$ ipython --no-banner

In [1]: import numpy as np

In [2]: np.set_printoptions(precision=3, suppress=True, linewidth=200)

In [3]: J = np.load("block18.npy")

In [4]: J
Out[4]: 
array([[-1.416,  3.484,  0.561,  2.269, -3.356, -0.021, -2.   , -0.906, -0.165, -2.787],
       [-2.252,  2.984,  0.83 ,  2.117, -2.861, -0.275, -2.005, -0.71 , -0.419, -2.339],
       [-1.816,  3.036,  0.978,  1.84 , -3.102,  0.093, -1.712, -0.844,  0.317, -2.817],
       [-2.048,  3.265,  0.85 ,  2.012, -2.939, -0.402, -1.887, -0.919,  0.216, -2.742],
       [ 1.765,  0.53 , -1.233, -1.763,  3.248, -0.032, -0.679,  1.601, -1.877,  1.135],
       [ 2.107,  0.023, -0.92 , -1.718,  3.253,  0.459, -1.178,  1.608, -2.136,  0.8  ],
       [ 1.196,  0.226, -0.728, -1.945,  2.598, -0.037, -1.371,  1.747, -2.364,  1.165],
       [ 2.274,  0.126, -1.208, -1.566,  3.117, -0.027, -1.245,  1.79 , -2.285,  1.365],
       [-3.009,  0.729,  2.371, -1.086,  1.995,  3.505,  2.964, -0.194, -3.169, -2.865],
       [-2.654,  0.72 ,  2.483, -0.914,  1.782,  3.219,  2.619, -0.73 , -2.859, -3.138],
       [-3.301,  0.984,  2.78 , -0.804,  1.581,  2.747,  2.922, -0.064, -2.928, -3.256],
       [-3.171,  1.374,  2.13 , -0.652,  2.073,  2.785,  3.024,  0.092, -3.233, -2.849]])

In [5]: out = J / np.linalg.norm(J, axis=1, keepdims=True)

In [6]: G = out @ out.T

In [7]: np.argwhere(np.triu(np.abs(G) > 0.95, 1))
Out[7]: 
array([[ 0,  1],
       [ 0,  2],
       [ 0,  3],
       [ 1,  2],
       [ 1,  3],
       [ 2,  3],
       [ 4,  5],
       [ 4,  6],
       [ 4,  7],
       [ 5,  6],
       [ 5,  7],
       [ 6,  7],
       [ 8,  9],
       [ 8, 10],
       [ 8, 11],
       [ 9, 10],
       [ 9, 11],
       [10, 11]])

In [8]: np.linalg.norm(out, axis=1)
Out[8]: array([1., 1., 1., 1., 1., 1., 1., 1., 1., 1., 1., 1.])

In [9]: G[0]
Out[9]: array([ 1.   ,  0.982,  0.988,  0.988, -0.566, -0.549, -0.495, -0.549,  0.032,  0.087,  0.124,  0.087])

In [10]: round(np.degrees(np.arccos(np.clip(G[0, 9], -1, 1))), 3)
Out[10]: np.float64(85.031)
